% python3 -q
>>> import numpy as np
>>> from numpy import linalg as LA
>>> np.set_printoptions(precision=3, suppress=True, linewidth=200)
>>> feats = np.load("a.npy")
>>> feats
array([[3., 1., 0., 0., 0., 0.],
       [0., 3., 1., 0., 0., 0.],
       [0., 0., 3., 1., 0., 0.],
       [0., 0., 0., 3., 1., 0.],
       [0., 0., 0., 0., 3., 1.],
       [0., 0., 0., 0., 0., 3.]])
>>> # triangular
>>> feats @ feats
array([[9., 6., 1., 0., 0., 0.],
       [0., 9., 6., 1., 0., 0.],
       [0., 0., 9., 6., 1., 0.],
       [0., 0., 0., 9., 6., 1.],
       [0., 0., 0., 0., 9., 6.],
       [0., 0., 0., 0., 0., 9.]])
>>> vec = np.array([0, 0, 2, -2, 1, -2])
>>> rhs = feats @ vec
>>> rhs
array([ 0.,  2.,  4., -5.,  1., -6.])
>>> LA.solve(feats, -1 * rhs)
array([ 0.,  0., -2.,  2., -1.,  2.])
>>> LA.solve(feats, rhs + feats[:, 2])
array([ 0.,  0.,  3., -2.,  1., -2.])
>>> LA.solve(feats, rhs)
array([ 0.,  0.,  2., -2.,  1., -2.])
>>> np.round(LA.solve(feats.T, feats[3]), 3) + 0
array([0., 0., 0., 1., 0., 0.])
>>> round(LA.det(feats), 3)
np.float64(729.0)
>>> round(float(np.abs(LA.eigvals(feats)).max()), 3)
3.0
>>> W0 = np.load("run3.npy")
>>> W0
array([[-0.633, -0.41 , -0.306, -0.581],
       [ 0.591, -0.153,  0.341, -0.715],
       [ 0.443,  0.087, -0.889, -0.077],
       [ 0.232, -0.895, -0.005,  0.381]])
>>> # columns are unit length and at right angles
>>> LA.norm(W0, axis=1)
array([1., 1., 1., 1.])
>>> round(float(LA.norm(W0[1], 1)), 3), round(LA.norm(W0[1], np.inf), 3)
(1.8, np.float64(0.715))
>>> np.round(LA.norm(W0, 1), 3), np.round(LA.norm(W0, np.inf), 3)
(np.float64(1.899), np.float64(1.93))
>>> rng = np.random.default_rng(389)
>>> idx = rng.permutation(4)
>>> M2 = W0[:, idx] * rng.choice([-1, 1], 4)
>>> M2
array([[-0.633,  0.41 ,  0.581, -0.306],
       [ 0.591,  0.153,  0.715,  0.341],
       [ 0.443, -0.087,  0.077, -0.889],
       [ 0.232,  0.895, -0.381, -0.005]])
>>> Uu, _, Vh = LA.svd(W0.T @ M2)
>>> np.round(Uu @ Vh, 3) + 0
array([[ 1.,  0.,  0.,  0.],
       [ 0., -1.,  0.,  0.],
       [ 0.,  0.,  0.,  1.],
       [ 0.,  0., -1.,  0.]])
>>> idx
array([0, 1, 3, 2])
>>> np.round(LA.lstsq(W0, M2)[0], 3) + 0
array([[ 1.,  0.,  0.,  0.],
       [ 0., -1.,  0.,  0.],
       [ 0.,  0.,  0.,  1.],
       [ 0.,  0., -1.,  0.]])
>>> M2 = np.array([[1, 1], [1, -1]])
>>> E = np.kron(M2, np.kron(M2, M2))[rng.permutation(8)][:5]
>>> E
array([[ 1,  1,  1,  1, -1, -1, -1, -1],
       [ 1, -1,  1, -1,  1, -1,  1, -1],
       [ 1, -1, -1,  1,  1, -1, -1,  1],
       [ 1,  1,  1,  1,  1,  1,  1,  1],
       [ 1, -1,  1, -1, -1,  1, -1,  1]])
>>> u = np.array([5, -5])
>>> np.array([np.convolve(row, u, "same") for row in feats])
array([[ 15., -10.,  -5.,   0.,   0.,   0.],
       [  0.,  15., -10.,  -5.,   0.,   0.],
       [  0.,   0.,  15., -10.,  -5.,   0.],
       [  0.,   0.,   0.,  15., -10.,  -5.],
       [  0.,   0.,   0.,   0.,  15., -10.],
       [  0.,   0.,   0.,   0.,   0.,  15.]])
>>> np.correlate(feats[5], feats[4], "full")
array([0., 0., 0., 0., 0., 3., 9., 0., 0., 0., 0.])
>>> blk = np.stack([E, 3 * E, E[::-1]])
>>> (blk @ E.T).shape
(3, 5, 5)
>>> blk.sum(axis=0)
array([[ 5,  3,  5,  3, -5, -3, -5, -3],
       [ 5, -3,  5, -3,  5, -3,  5, -3],
       [ 5, -5, -5,  5,  5, -5, -5,  5],
       [ 5,  3,  5,  3,  5,  3,  5,  3],
       [ 5, -3,  5, -3, -5,  3, -5,  3]])
>>> LA.norm(blk, axis=(1, 2))
array([ 6.325, 18.974,  6.325])
>>> Uu, s, Vh = LA.svd(E, full_matrices=False)
>>> np.round(Uu.T @ E @ Vh.T, 3) + 0
array([[2.828, 0.   , 0.   , 0.   , 0.   ],
       [0.   , 2.828, 0.   , 0.   , 0.   ],
       [0.   , 0.   , 2.828, 0.   , 0.   ],
       [0.   , 0.   , 0.   , 2.828, 0.   ],
       [0.   , 0.   , 0.   , 0.   , 2.828]])
>>> np.round(np.sqrt((s ** 2).sum()), 3), round(float(LA.norm(E)), 3)
(np.float64(6.325), 6.325)
>>> (s > 1e-8).sum()
np.int64(5)
>>> s
array([2.828, 2.828, 2.828, 2.828, 2.828])
>>> mat = np.load("layer12.npy")
>>> mat
array([[ 2, -3, -3],
       [-2, -3,  0],
       [ 2, -1, -1],
       [ 0,  0,  2],
       [ 0,  0,  2],
       [ 3, -1, -2]])
>>> # rows 3 and 4 are equal
>>> M2 = np.array([[0, 0], [-1, -1], [-1, 0]])
>>> np.vstack([mat, M2.T]).shape
(8, 3)
>>> np.einsum("ij->j", mat)
array([ 5, -8, -2])
>>> np.einsum("ij,ij->i", mat, mat)
array([22, 13,  6,  4,  4, 14])
>>> np.einsum("ik,kj->ij", mat, M2)
array([[ 6,  3],
       [ 3,  3],
       [ 2,  1],
       [-2,  0],
       [-2,  0],
       [ 3,  1]])
>>> LA.matrix_rank(np.vstack([mat, M2.T]))
np.int64(3)
>>> LA.matrix_rank(mat @ M2)
np.int64(2)
